In [1]: import numpy as np

In [2]: import numpy.linalg as la

In [3]: np.set_printoptions(precision=2, suppress=True, linewidth=200, sign=" ")

In [4]: feats = np.load("block12.npy")

In [5]: feats
Out[5]: 
array([[-0.06, -0.47, -0.42,  0.47, -0.39, -0.49],
       [ 0.29, -0.32,  0.35,  0.49, -0.24,  0.63],
       [ 0.55, -0.24, -0.19, -0.64, -0.44,  0.06],
       [-0.65, -0.36,  0.48, -0.33, -0.34, -0.02],
       [-0.13,  0.69, -0.06,  0.13, -0.69,  0.08],
       [-0.42, -0.13, -0.66, -0.1 ,  0.06,  0.6 ]])

In [6]: x = np.array([0, 1, 0, -1, 2, 1])

In [7]: round(la.norm(x), 2), np.round(la.norm(feats @ x), 2)
Out[7]: (np.float64(2.65), np.float64(2.65))

In [8]: np.round(feats.T @ (feats @ x), 2) + 0
Out[8]: array([ 0.,  1.,  0., -1.,  2.,  1.])

In [9]: round(float(la.det(feats)), 2)
Out[9]: -1.0

In [10]: theta = np.radians(180)

In [11]: Rm = np.eye(6)

In [12]: Rm[4, 4] = Rm[1, 1] = np.cos(theta)

In [13]: Rm[4, 1], Rm[1, 4] = -np.sin(theta), np.sin(theta)

In [14]: Rm.round(2) + 0
Out[14]: 
array([[ 1.,  0.,  0.,  0.,  0.,  0.],
       [ 0., -1.,  0.,  0.,  0.,  0.],
       [ 0.,  0.,  1.,  0.,  0.,  0.],
       [ 0.,  0.,  0.,  1.,  0.,  0.],
       [ 0.,  0.,  0.,  0., -1.,  0.],
       [ 0.,  0.,  0.,  0.,  0.,  1.]])

In [15]: Y = feats @ Rm.T

In [16]: round(float(la.det(Rm)), 2), np.trace(Rm)
Out[16]: (1.0, np.float64(2.0))

In [17]: np.allclose(feats @ feats.T, Y @ Y.T)
Out[17]: True

In [18]: Y
Out[18]: 
array([[-0.06,  0.47, -0.42,  0.47,  0.39, -0.49],
       [ 0.29,  0.32,  0.35,  0.49,  0.24,  0.63],
       [ 0.55,  0.24, -0.19, -0.64,  0.44,  0.06],
       [-0.65,  0.36,  0.48, -0.33,  0.34, -0.02],
       [-0.13, -0.69, -0.06,  0.13,  0.69,  0.08],
       [-0.42,  0.13, -0.66, -0.1 , -0.06,  0.6 ]])
